% ipython --no-banner

In [1]: import numpy as np

In [2]: from numpy import linalg as LA

In [3]: np.set_printoptions(precision=2, suppress=True, linewidth=120, floatmode="fixed")

In [4]: data = np.load("case7.npy")

In [5]: data
Out[5]: 
array([[  0.20,  -0.90,   0.30,   0.10,   6.00,  -0.70,  -1.20,   0.90,  -1.00,  -1.00,   1.00,   0.30,  -0.30],
       [ -0.70,   1.90,  -0.70,  -1.30, -52.00,   0.60,  -1.00,  -0.80,  -0.90,   1.30,  -0.70,  -0.90,   0.60],
       [  0.40,   1.60,  -1.00,  -0.80,   4.00,   1.70,  -0.80,  -0.10,   0.60,  -0.40,  -0.60,  -1.30,  -0.30],
       [  1.70,  -0.60,   1.00,   1.50, -26.00,  -1.10,  -0.30,  -0.50,   1.40,   0.80,  -0.20,   1.40,  -0.40],
       [ -0.90,   0.30,   0.50,  -1.40, -18.00,   0.30,   0.30,  -0.10,  -0.80,   0.00,   1.50,   0.80,   0.00],
       [ -1.70,   1.40,   1.10,   2.40,   6.00,  -0.30,  -1.00,   1.90,  -0.80,  -0.80,  -1.40,  -1.20,  -1.50]])

In [6]: print(LA.cond(data) > 100)
False

In [7]: [round(float(x), 2) for x in LA.svd(data, compute_uv=False)[:3]]
Out[7]: [61.64, 5.08, 4.65]

In [8]: np.argsort(-LA.norm(data, axis=0).round(6), kind="stable")[:3]
Out[8]: array([4, 3, 1])

In [9]: round(float(LA.norm(data, 2) / LA.norm(data)), 2)
Out[9]: 0.99

In [10]: LA.matrix_rank(data, rtol=0.1)
Out[10]: np.int64(1)

In [11]: th = np.radians(36)

In [12]: R = np.eye(13)

In [13]: R[11, 11] = R[3, 3] = np.cos(th)

In [14]: R[11, 3], R[3, 11] = -np.sin(th), np.sin(th)

In [15]: other = data @ R.T

In [16]: np.abs(other - data).max(axis=0)
Out[16]: array([0.00, 0.00, 0.00, 1.16, 0.00, 0.00, 0.00, 0.00, 0.00, 0.00, 0.00, 1.18, 0.00])

In [17]: np.allclose(LA.norm(data, axis=1), LA.norm(other, axis=1))
Out[17]: True

In [18]: round(float(LA.det(R)), 2), np.round(np.trace(R), 2)
Out[18]: (1.0, np.float64(12.62))

In [19]: np.unravel_index(np.abs(data).argmax(), data.shape)
Out[19]: (np.int64(1), np.int64(4))

In [20]: print(data.shape)
(6, 13)

In [21]: data.sum(axis=1)
Out[21]: array([  3.70, -54.60,   3.00, -21.30, -17.50,   4.10])

In [22]: data.sum(axis=0)
Out[22]: array([ -1.00,   3.70,   1.20,   0.50, -80.00,   0.50,  -4.00,   1.30,  -1.50,  -0.10,  -0.40,  -0.90,  -1.90])

In [23]: data.mean(axis=0)
Out[23]: array([ -0.17,   0.62,   0.20,   0.08, -13.33,   0.08,  -0.67,   0.22,  -0.25,  -0.02,  -0.07,  -0.15,  -0.32])

In [24]: np.diff(data, axis=0)
Out[24]: 
array([[ -0.90,   2.80,  -1.00,  -1.40, -58.00,   1.30,   0.20,  -1.70,   0.10,   2.30,  -1.70,  -1.20,   0.90],
       [  1.10,  -0.30,  -0.30,   0.50,  56.00,   1.10,   0.20,   0.70,   1.50,  -1.70,   0.10,  -0.40,  -0.90],
       [  1.30,  -2.20,   2.00,   2.30, -30.00,  -2.80,   0.50,  -0.40,   0.80,   1.20,   0.40,   2.70,  -0.10],
       [ -2.60,   0.90,  -0.50,  -2.90,   8.00,   1.40,   0.60,   0.40,  -2.20,  -0.80,   1.70,  -0.60,   0.40],
       [ -0.80,   1.10,   0.60,   3.80,  24.00,  -0.60,  -1.30,   2.00,   0.00,  -0.80,  -2.90,  -2.00,  -1.50]])

In [25]: np.round(LA.norm(data), 2)
Out[25]: np.float64(62.17)

In [26]: LA.matrix_rank(data)
Out[26]: np.int64(6)

In [27]: data - data[0]
Out[27]: 
array([[  0.00,   0.00,   0.00,   0.00,   0.00,   0.00,   0.00,   0.00,   0.00,   0.00,   0.00,   0.00,   0.00],
       [ -0.90,   2.80,  -1.00,  -1.40, -58.00,   1.30,   0.20,  -1.70,   0.10,   2.30,  -1.70,  -1.20,   0.90],
       [  0.20,   2.50,  -1.30,  -0.90,  -2.00,   2.40,   0.40,  -1.00,   1.60,   0.60,  -1.60,  -1.60,   0.00],
       [  1.50,   0.30,   0.70,   1.40, -32.00,  -0.40,   0.90,  -1.40,   2.40,   1.80,  -1.20,   1.10,  -0.10],
       [ -1.10,   1.20,   0.20,  -1.50, -24.00,   1.00,   1.50,  -1.00,   0.20,   1.00,   0.50,   0.50,   0.30],
       [ -1.90,   2.30,   0.80,   2.30,   0.00,   0.40,   0.20,   1.00,   0.20,   0.20,  -2.40,  -1.50,  -1.20]])

In [28]: F = np.load("run13.npy")

In [29]: print(F)
[[ -4.69   4.10 -10.51 -31.26   3.94   3.50   6.76  -0.94  -7.11]
 [  2.82   4.05 -11.44   0.59  -5.86   0.98  -6.56  -9.92   2.06]
 [  5.01   2.81 -11.41  -0.99  -6.83   0.90  -5.86 -11.20   3.27]
 [  2.84   4.69 -13.34  -1.18  -6.15   2.38  -5.49 -10.57   3.90]
 [ -4.66   3.04  -8.73 -30.27   3.85   2.40   7.66   0.07  -5.37]
 [  3.91   3.50 -12.18  -1.96  -5.72   2.02  -6.08 -11.13   0.87]
 [ -4.87   2.38 -10.24 -30.17   3.93   3.30   7.62  -0.91  -7.48]
 [ -6.67   4.70  -9.32 -30.90   2.27   1.16   9.07  -2.10  -5.61]
 [ -6.52   4.42  -9.10 -28.45   0.98   3.06   6.70  -0.05  -6.26]
 [  3.97   3.18 -12.62   0.36  -4.59   1.36  -7.78 -11.22   2.66]
 [ -5.22   6.38  -9.33 -30.13   4.35   4.64   7.73  -0.61  -6.99]
 [  4.59   0.81 -12.41  -0.86  -4.37   2.50  -6.74 -10.75   2.23]
 [  4.83   3.22 -13.08   1.48  -4.64   2.06  -5.85  -9.49   2.86]
 [ -6.66   3.39  -8.80 -29.66   4.03   3.22   9.22   0.47  -6.77]
 [  2.24   2.15 -12.00  -2.81  -5.49   1.39  -6.00 -11.75   2.40]
 [ -5.44   5.33  -9.59 -31.16   1.56   3.16   6.22  -0.47  -7.92]
 [ -5.77   4.14  -8.56 -30.71   1.27   1.71   6.93  -1.16  -6.62]
 [  5.00   3.81 -12.95  -0.88  -4.73   3.68  -7.64  -9.49   0.81]
 [ -6.08   6.64  -9.46 -29.65   2.62   1.87   6.65  -1.44  -6.99]]

In [30]: basis = F[[5, 9]].astype(float)

In [31]: for _ in range(4):
    ...:     idx = LA.norm(F[:, None] - basis, axis=-1).argmin(axis=1)
    ...:     basis = np.array([F[idx == j].mean(axis=0) for j in range(2)])
    ...: 

In [32]: idx
Out[32]: array([0, 1, 1, 1, 0, 1, 0, 0, 0, 1, 0, 1, 1, 0, 1, 0, 0, 1, 0])

In [33]: np.bincount(idx)
Out[33]: array([10,  9])

In [34]: other = np.c_[F[:, :5] @ np.array([[3, 2, 1, 3, -1],
    ...:     [-3, 0, 0, -2, 2],
    ...:     [2, -1, -3, 2, -3],
    ...:     [2, 1, 1, 0, 3],
    ...:     [-2, 1, 1, -3, -1]]), np.array([1, 1, 2, -1, 1, 1, 1, -1, 3, -1, 1, 1, -3, 1, 3, 1, 3, 3, 1])]

In [35]: other
Out[35]: 
array([[-117.79,  -26.19,   -0.48,  -55.11,  -53.30,    1.00],
       [ -13.67,   11.81,   31.87,   -4.94,   47.23,    1.00],
       [  -4.54,   13.61,   31.42,    7.08,   38.70,    2.00],
       [ -22.29,   11.69,   35.53,   -9.09,   49.17,   -1.00],
       [-108.80,  -27.01,   -4.89,  -49.07,  -57.73,    1.00],
       [ -15.61,   12.32,   32.77,   -2.47,   39.47,    1.00],
       [-110.43,  -25.74,   -0.39,  -51.64,  -54.09,    1.00],
       [-119.09,  -32.65,   -7.34,  -54.86,  -50.94,   -1.00],
       [-109.88,  -31.41,   -6.69,  -49.54,  -43.67,    3.00],
       [ -12.97,   16.33,   37.60,   -5.92,   45.92,   -1.00],
       [-122.42,  -26.89,   -3.01,  -60.13,  -48.77,    1.00],
       [  -6.46,   16.36,   36.59,    0.44,   36.05,    1.00],
       [  -9.09,   19.58,   40.91,   -4.19,   49.93,   -3.00],
       [-115.13,  -30.15,   -5.89,  -56.45,  -53.17,    1.00],
       [ -18.37,    8.18,   29.94,   -5.11,   35.12,    3.00],
       [-116.93,  -30.89,   -6.27,  -50.84,  -50.17,    1.00],
       [-110.81,  -32.42,   -9.53,  -46.52,  -53.67,    3.00],
       [ -14.63,   17.34,   38.24,   -4.33,   43.56,    3.00],
       [-121.62,  -29.73,   -4.73,  -58.30,  -43.83,    1.00]])

In [36]: LA.matrix_rank(other)
Out[36]: np.int64(6)

In [37]: LA.norm(LA.qr(F)[0].T @ other, axis=0) ** 2 / ((other ** 2).sum(axis=0) + 1e-12)
Out[37]: array([1.00, 1.00, 1.00, 1.00, 1.00, 0.78])

In [38]: np.round(LA.lstsq(F, other[:, 0])[0], 2) + 0
Out[38]: array([ 3.00, -3.00,  2.00,  2.00, -2.00,  0.00,  0.00,  0.00,  0.00])

In [39]: other = np.array([[0, -2, 0],
    ...:     [1, 2, -2],
    ...:     [0, -2, 2],
    ...:     [2, 0, -1],
    ...:     [1, 0, 2],
    ...:     [-2, 1, -2],
    ...:     [-1, -1, 0],
    ...:     [-1, 0, -2],
    ...:     [0, 0, 2]])

In [40]: np.vstack([F, other.T]).shape
Out[40]: (22, 9)

In [41]: np.einsum("ij->j", F)
Out[41]: array([ -21.37,   72.74, -205.07, -308.61,  -19.58,   45.29,   16.56, -102.66,  -46.06])

In [42]: proj = F @ LA.solve(F.T @ F, F.T)

In [43]: np.diag(proj)
Out[43]: 
array([0.24, 0.31, 0.63, 0.58, 0.56, 0.44, 0.46, 0.47, 0.54, 0.47, 0.79, 0.37, 0.60, 0.39, 0.54, 0.38, 0.31, 0.43,
       0.48])

In [44]: np.allclose(proj @ proj, proj)
Out[44]: True

In [45]: np.round(LA.eigvalsh(proj), 2) + 0
Out[45]: 
array([0.00, 0.00, 0.00, 0.00, 0.00, 0.00, 0.00, 0.00, 0.00, 0.00, 1.00, 1.00, 1.00, 1.00, 1.00, 1.00, 1.00, 1.00,
       1.00])

In [46]: feats = np.load("block9.npy")

In [47]: print(feats)
[[ -5   0   0   5   5   0   0 -10  -5 -10]
 [  4   0   0  -4  -4   0   0   8   4   8]
 [  9   0   0  -9  -9   0   0  18   9  18]
 [ -5   0   0   5   5   0   0 -10  -5 -10]
 [ -1   0   0   1   1   0   0  -2  -1  -2]]

In [48]: U, s, VT = LA.svd(feats)

In [49]: vecs = VT[:(s > 1e-8).sum()]

In [50]: rng = np.random.default_rng(27)

In [51]: x = feats[1] + 3 * feats[0] + rng.integers(2) * np.eye(10)[4]

In [52]: print(x)
[-11.00   0.00   0.00  11.00  11.00   0.00   0.00 -22.00 -11.00 -22.00]

In [53]: print(LA.matrix_rank(np.vstack([feats, x])))
1

In [54]: vecs.T @ vecs
Out[54]: 
array([[ 0.08,  0.00,  0.00, -0.08, -0.08,  0.00,  0.00,  0.17,  0.08,  0.17],
       [ 0.00,  0.00,  0.00,  0.00,  0.00,  0.00,  0.00,  0.00,  0.00,  0.00],
       [ 0.00,  0.00,  0.00,  0.00,  0.00,  0.00,  0.00,  0.00,  0.00,  0.00],
       [-0.08,  0.00,  0.00,  0.08,  0.08,  0.00,  0.00, -0.17, -0.08, -0.17],
       [-0.08,  0.00,  0.00,  0.08,  0.08,  0.00,  0.00, -0.17, -0.08, -0.17],
       [ 0.00,  0.00,  0.00,  0.00,  0.00,  0.00,  0.00,  0.00,  0.00,  0.00],
       [ 0.00,  0.00,  0.00,  0.00,  0.00,  0.00,  0.00,  0.00,  0.00,  0.00],
       [ 0.17,  0.00,  0.00, -0.17, -0.17,  0.00,  0.00,  0.33,  0.17,  0.33],
       [ 0.08,  0.00,  0.00, -0.08, -0.08,  0.00,  0.00,  0.17,  0.08,  0.17],
       [ 0.17,  0.00,  0.00, -0.17, -0.17,  0.00,  0.00,  0.33,  0.17,  0.33]])

In [55]: u = np.array([-1, -3])

In [56]: print(np.correlate(feats[2], feats[1], "full"))
[  72   36   72  -72 -108 -144 -108  144  180  432  180  144 -108 -144 -108  -72   72   36   72]

In [57]: np.cross(feats[2, :3], feats[1, :3])
Out[57]: array([0, 0, 0])

In [58]: np.convolve(feats[2], u)
Out[58]: array([ -9, -27,   0,   9,  36,  27,   0, -18, -63, -45, -54])

In [59]: u, r1 = feats[2], feats[1]

In [60]: print(u @ u)
972

In [61]: p = (u @ r1) / (u @ u) * u

In [62]: (r1 - p) @ u
Out[62]: np.float64(0.0)

In [63]: round(LA.norm(u + r1) ** 2 + LA.norm(u - r1) ** 2, 2)
Out[63]: np.float64(2328.0)

In [64]: np.outer(u, r1)
Out[64]: 
array([[ 36,   0,   0, -36, -36,   0,   0,  72,  36,  72],
       [  0,   0,   0,   0,   0,   0,   0,   0,   0,   0],
       [  0,   0,   0,   0,   0,   0,   0,   0,   0,   0],
       [-36,   0,   0,  36,  36,   0,   0, -72, -36, -72],
       [-36,   0,   0,  36,  36,   0,   0, -72, -36, -72],
       [  0,   0,   0,   0,   0,   0,   0,   0,   0,   0],
       [  0,   0,   0,   0,   0,   0,   0,   0,   0,   0],
       [ 72,   0,   0, -72, -72,   0,   0, 144,  72, 144],
       [ 36,   0,   0, -36, -36,   0,   0,  72,  36,  72],
       [ 72,   0,   0, -72, -72,   0,   0, 144,  72, 144]])

In [65]: t3 = np.stack([feats, -3 * feats, feats[::-1]])

In [66]: print(t3.shape)
(3, 5, 10)

In [67]: t3.sum(axis=0)
Out[67]: 
array([[  9,   0,   0,  -9,  -9,   0,   0,  18,   9,  18],
       [-13,   0,   0,  13,  13,   0,   0, -26, -13, -26],
       [ -9,   0,   0,   9,   9,   0,   0, -18,  -9, -18],
       [ 14,   0,   0, -14, -14,   0,   0,  28,  14,  28],
       [ -3,   0,   0,   3,   3,   0,   0,  -6,  -3,  -6]])

In [68]: np.einsum("bij,cij->bc", t3, t3)
Out[68]: 
array([[ 1776, -5328,   612],
       [-5328, 15984, -1836],
       [  612, -1836,  1776]])

In [69]: LA.matrix_rank(t3)
Out[69]: array([1, 1, 1])

In [70]: th = np.sort(rng.uniform(-2, 2, 21))

In [71]: K = np.c_[th, th ** 2, th ** 3] @ np.array([[3, -3, 1, -3, -1, -2], [1, -2, 0, 3, -2, 3], [-3, 1, 2, 2, 0, -2]])

In [72]: K
Out[72]: 
array([[ 20.55,  -9.33, -17.02,   2.35,  -5.72,  30.50],
       [  8.19,  -3.52,  -8.47,   4.48,  -3.08,  16.88],
       [  3.99,  -1.48,  -5.40,   4.55,  -1.97,  11.53],
       [  3.08,  -1.03,  -4.70,   4.47,  -1.70,  10.25],
       [  0.47,   0.27,  -2.52,   3.76,  -0.79,   6.02],
       [ -0.10,   0.55,  -1.96,   3.40,  -0.54,   4.84],
       [ -0.25,   0.62,  -1.79,   3.27,  -0.46,   4.47],
       [ -0.44,   0.71,  -1.57,   3.07,  -0.36,   3.98],
       [ -0.56,   0.77,  -1.41,   2.91,  -0.29,   3.61],
       [ -0.82,   0.87,  -0.97,   2.36,  -0.09,   2.55],
       [ -0.84,   0.80,  -0.50,   1.49,   0.09,   1.34],
       [ -0.53,   0.50,  -0.21,   0.69,   0.12,   0.52],
       [  1.50,  -2.25,   1.00,  -0.32,  -1.28,  -0.55],
       [  0.94,  -4.06,   3.10,   2.13,  -3.07,  -1.03],
       [  0.16,  -4.60,   4.26,   3.65,  -3.84,  -1.40],
       [  0.15,  -4.61,   4.27,   3.66,  -3.84,  -1.40],
       [ -2.58,  -5.49,   7.43,   7.90,  -5.60,  -2.64],
       [ -4.61,  -5.79,   9.48,  10.65,  -6.58,  -3.56],
       [ -5.42,  -5.87,  10.26,  11.70,  -6.93,  -3.94],
       [ -7.25,  -5.99,  11.99,  14.01,  -7.68,  -4.79],
       [ -8.27,  -6.03,  12.93,  15.28,  -8.07,  -5.27]])

In [73]: Xs = K - K.mean(axis=0)

In [74]: vecs = LA.svd(Xs)[2][:3]

In [75]: other = Xs - Xs @ vecs.T @ vecs

In [76]: np.diag(vecs.T @ vecs)
Out[76]: array([0.50, 0.51, 0.39, 0.68, 0.25, 0.67])
